% python3 -q
>>> import numpy as np
>>> import numpy.linalg as la
>>> np.set_printoptions(precision=4, suppress=True, linewidth=200)
>>> M = np.load("m.npy")
>>> M
array([[  8.9537, -17.3414,  -1.55  ,  11.2641],
       [ 10.5032, -16.9849,  -1.0787,  10.7954],
       [ -8.4279,  13.6089,   3.9866,   3.6571],
       [ -2.3387, -12.6401,   3.5957,   4.5093],
       [-10.4569,  13.8277,   6.0814,   3.0741],
       [  8.8677, -16.2424,  -0.3031,  10.2496],
       [-11.0937,  12.4082,   6.0954,   3.107 ],
       [ -2.9501, -11.3748,   4.7619,   7.2761],
       [-12.6155,  13.4366,   4.7239,   1.7515],
       [-10.0659,  13.1758,   5.5013,   4.4304],
       [ -9.5825,  11.8202,   5.9187,   4.8779],
       [  8.7476, -16.9813,  -0.7342,  12.2683],
       [  8.7097, -16.9333,   0.6437,  11.1206],
       [ -1.7941, -12.0382,   4.2654,   4.8554],
       [ -3.2907, -12.3426,   4.4782,   6.0692],
       [ -8.6586,  12.9899,   6.1927,  -0.2149],
       [  7.5241, -17.4123,   0.4491,   9.3434],
       [ -2.5273, -11.6238,   2.9231,   4.7903],
       [ -2.3502, -13.6425,   4.6813,   5.8902],
       [ -2.3744, -10.8747,   3.1998,   5.5907],
       [ 10.8205, -17.8157,  -2.664 ,  11.4738],
       [ -3.5412, -12.4609,   3.303 ,   5.3949],
       [ -3.3073, -10.6496,   5.0273,   7.6167],
       [ -2.7917, -13.186 ,   3.862 ,   6.3483],
       [ -1.437 , -11.8542,   3.9005,   5.7309],
       [ -2.8774, -12.4811,   4.0614,   6.0629],
       [ 10.2028, -18.1389,  -1.5648,  10.2014]])
>>> gram = np.cov(M, rowvar=False)
>>> gram.shape
(4, 4)
>>> round(float(np.corrcoef(M[:, 0], M[:, 2])[0, 1]), 4)
-0.9432
>>> np.corrcoef(M.T)
array([[ 1.    , -0.833 , -0.9432,  0.9289],
       [-0.833 ,  1.    ,  0.6925, -0.7732],
       [-0.9432,  0.6925,  1.    , -0.8784],
       [ 0.9289, -0.7732, -0.8784,  1.    ]])
>>> np.argsort(-M.std(axis=0).round(6), kind="stable")
array([1, 0, 3, 2])
>>> la.eigvalsh(gram)[::-1]
array([208.7759,  17.5403,   1.2884,   0.5012])
>>> gram
array([[ 57.2324, -77.909 , -19.3966,  22.9356],
       [-77.909 , 152.8334,  23.2716, -31.1975],
       [-19.3966,  23.2716,   7.3886,  -7.7925],
       [ 22.9356, -31.1975,  -7.7925,  10.6514]])
>>> vec = np.array([2, 5, 2, 1])
>>> y = M @ vec
>>> la.lstsq(M, y)[0]
array([2., 5., 2., 1.])
>>> la.solve(M.T @ M, M.T @ y)
array([2., 5., 2., 1.])
>>> rng = np.random.default_rng(529)
>>> y = y + 0.3 * rng.normal(size=27)
>>> y
array([-60.0981, -54.9115,  62.5103, -56.2196,  64.0195, -53.8024,  55.2695, -45.9588,  52.7998,  61.0052,  56.5494, -56.0377, -54.5606, -50.4551, -53.1504,  59.7984, -61.7032, -52.2421, -57.8309,
       -46.6265, -60.6739, -57.1945, -42.0647, -57.5603, -48.7053, -54.1602, -62.9752])
>>> coef, *_ = la.lstsq(M, y)
>>> np.round(M.T @ (y - M @ coef), 4) + 0
array([0., 0., 0., 0.])
>>> coef.round()
array([2., 5., 2., 1.])
>>> round(la.norm(y - M @ coef), 4)
np.float64(1.1582)
>>> w1 = np.array([[4, 3, -1, -1], [0, 4, 1, -4], [2, 0, 2, 3], [-5, 1, 3, -2]])
>>> coef = np.array([2, 0, 2, 2])
>>> act = np.maximum(M @ w1 + coef, 0)
>>> (act > 0).mean(axis=0)
array([0.    , 0.2593, 1.    , 0.7407])
>>> (act > 0).astype(int)
array([[0, 0, 1, 1],
       [0, 0, 1, 1],
       [0, 1, 1, 0],
       [0, 0, 1, 1],
       [0, 1, 1, 0],
       [0, 0, 1, 1],
       [0, 1, 1, 0],
       [0, 0, 1, 1],
       [0, 1, 1, 0],
       [0, 1, 1, 0],
       [0, 1, 1, 0],
       [0, 0, 1, 1],
       [0, 0, 1, 1],
       [0, 0, 1, 1],
       [0, 0, 1, 1],
       [0, 1, 1, 0],
       [0, 0, 1, 1],
       [0, 0, 1, 1],
       [0, 0, 1, 1],
       [0, 0, 1, 1],
       [0, 0, 1, 1],
       [0, 0, 1, 1],
       [0, 0, 1, 1],
       [0, 0, 1, 1],
       [0, 0, 1, 1],
       [0, 0, 1, 1],
       [0, 0, 1, 1]])
>>> cent = np.array([[1, -3], [-1, 0], [3, 1], [-3, -1]])
>>> (act @ cent).round(6).argmax(axis=1)
array([1, 1, 0, 1, 0, 1, 0, 1, 0, 0, 0, 1, 1, 1, 1, 0, 1, 1, 1, 1, 1, 1, 1, 1, 1, 1, 1])
>>> proj = M @ la.solve(M.T @ M, M.T)
>>> np.allclose(proj @ proj, proj)
True
>>> proj @ M[:, 0]
array([  8.9537,  10.5032,  -8.4279,  -2.3387, -10.4569,   8.8677, -11.0937,  -2.9501, -12.6155, -10.0659,  -9.5825,   8.7476,   8.7097,  -1.7941,  -3.2907,  -8.6586,   7.5241,  -2.5273,  -2.3502,
        -2.3744,  10.8205,  -3.5412,  -3.3073,  -2.7917,  -1.437 ,  -2.8774,  10.2028])
>>> mat = np.array([[7.0, -4.0, -2.0, -2.0, -6.0],
...     [-4.0, 7.0, 2.0, 2.0, 6.0],
...     [-2.0, 2.0, 4.0, 1.0, 3.0],
...     [-2.0, 2.0, 1.0, 4.0, 3.0],
...     [-6.0, 6.0, 3.0, 3.0, 12.0]])
>>> vec = np.ones(5)
>>> for _ in range(3):
...     vec = mat @ vec
...     vec /= la.norm(vec)
...     print(round(vec @ mat @ vec, 4))
... 
21.0597
21.9816
21.9997
>>> np.round(la.eigvalsh(mat)[-1], 4)
np.float64(22.0)
>>> vec
array([-0.4555,  0.4599,  0.231 ,  0.231 ,  0.6887])
>>> feats = np.array([[2, 0, 2], [-1, -1, 2], [-1, 0, -1]])
>>> feats
array([[ 2,  0,  2],
       [-1, -1,  2],
       [-1,  0, -1]])
>>> rank = la.matrix_rank(feats)
>>> rank
np.int64(2)
>>> null = la.svd(feats)[2][rank:].T
>>> la.matrix_rank(feats.T @ feats), la.matrix_rank(feats @ feats.T)
(np.int64(2), np.int64(2))
>>> [int(la.matrix_rank(feats[:, :j + 1])) for j in range(3)]
[1, 2, 2]
>>> [int(la.matrix_rank(feats[:i])) for i in range(1, len(feats) + 1)]
[1, 2, 2]
>>> Uu, s, Vh = la.svd(feats)
>>> np.argmax(s[:-1] / (s[1:] + 1e-6)) + 1
np.int64(2)
>>> s.round(4) + 0
array([3.3166, 2.2361, 0.    ])
>>> out = Uu[:, :2] @ np.diag(s[:2]) @ Vh[:2]
>>> la.matrix_rank(feats, rtol=0.05)
np.int64(2)
>>> np.round(la.norm(feats - out) / la.norm(feats), 4)
np.float64(0.0)
>>> la.matrix_rank(out)
np.int64(2)
>>> w1 = np.array([[-2, 2], [0, 2], [1, 0]])
>>> coef = np.array([3, 3])
>>> act = np.maximum(feats @ w1 + coef, 0)
>>> act
array([[1, 7],
       [7, 0],
       [4, 1]])
>>> cent = np.array([[-2, -2, -1], [2, 2, 0]])
>>> w1 @ cent
array([[ 8,  8,  2],
       [ 4,  4,  0],
       [-2, -2, -1]])
>>> out = feats + rng.integers(-2, 3, (3, 2)) @ rng.integers(-2, 3, (2, 3))
>>> out
array([[ 0,  0,  6],
       [-4,  0,  4],
       [ 2, -2,  1]])
>>> np.round(la.svd(out - feats, compute_uv=False), 4) + 0
array([5.65  , 4.3678, 0.    ])
>>> np.abs(out - feats).sum(axis=1)
array([6, 6, 7])
>>> out - feats
array([[-2,  0,  4],
       [-3,  1,  2],
       [ 3, -2,  2]])
>>> J = np.array([[2, -1, 3], [3, 2, -1], [-1, 3, 2]])
>>> round(float(np.abs(la.eigvals(J)).max()), 4)
4.0
>>> (J - J.T) / 2
array([[ 0., -2.,  2.],
       [ 2.,  0., -2.],
       [-2.,  2.,  0.]])
>>> np.trace(J)
np.int64(6)
>>> np.sort(np.abs(la.eigvals(J)))
array([3.6056, 3.6056, 4.    ])
>>> data = np.load("a.npy")
>>> data
array([[ 3.528 , -3.0232, -0.5299],
       [ 0.9001, -1.4762, -1.9795],
       [ 3.2724, -0.7956,  6.529 ],
       [-3.9944, -0.6253,  8.2172],
       [ 1.3815, -0.4398,  2.8291],
       [-1.0159, -0.3388, -0.0091],
       [ 4.7909,  0.8939, -0.3794],
       [-3.6936,  0.9457,  1.3115],
       [-1.7667, -0.5882, -1.9819],
       [ 0.5854,  0.2659, -3.1173],
       [ 1.5979,  0.9618,  4.7703]])
>>> vec = np.array([-3, -3, 0])
>>> y = data @ vec
>>> coef, lr = np.zeros(3), 1 / la.norm(data, 2) ** 2
>>> for i in range(12):
...     coef -= lr * data.T @ (data @ coef - y)
...     if i % 2 == 0: print(i, round(la.norm(data @ coef - y), 4))
... 
0 16.1579
2 9.9479
4 7.9968
6 6.6073
8 5.4702
10 4.5295
>>> coef
array([-2.864 , -1.9281,  0.017 ])
>>> round(float(la.cond(data)), 4)
3.3327
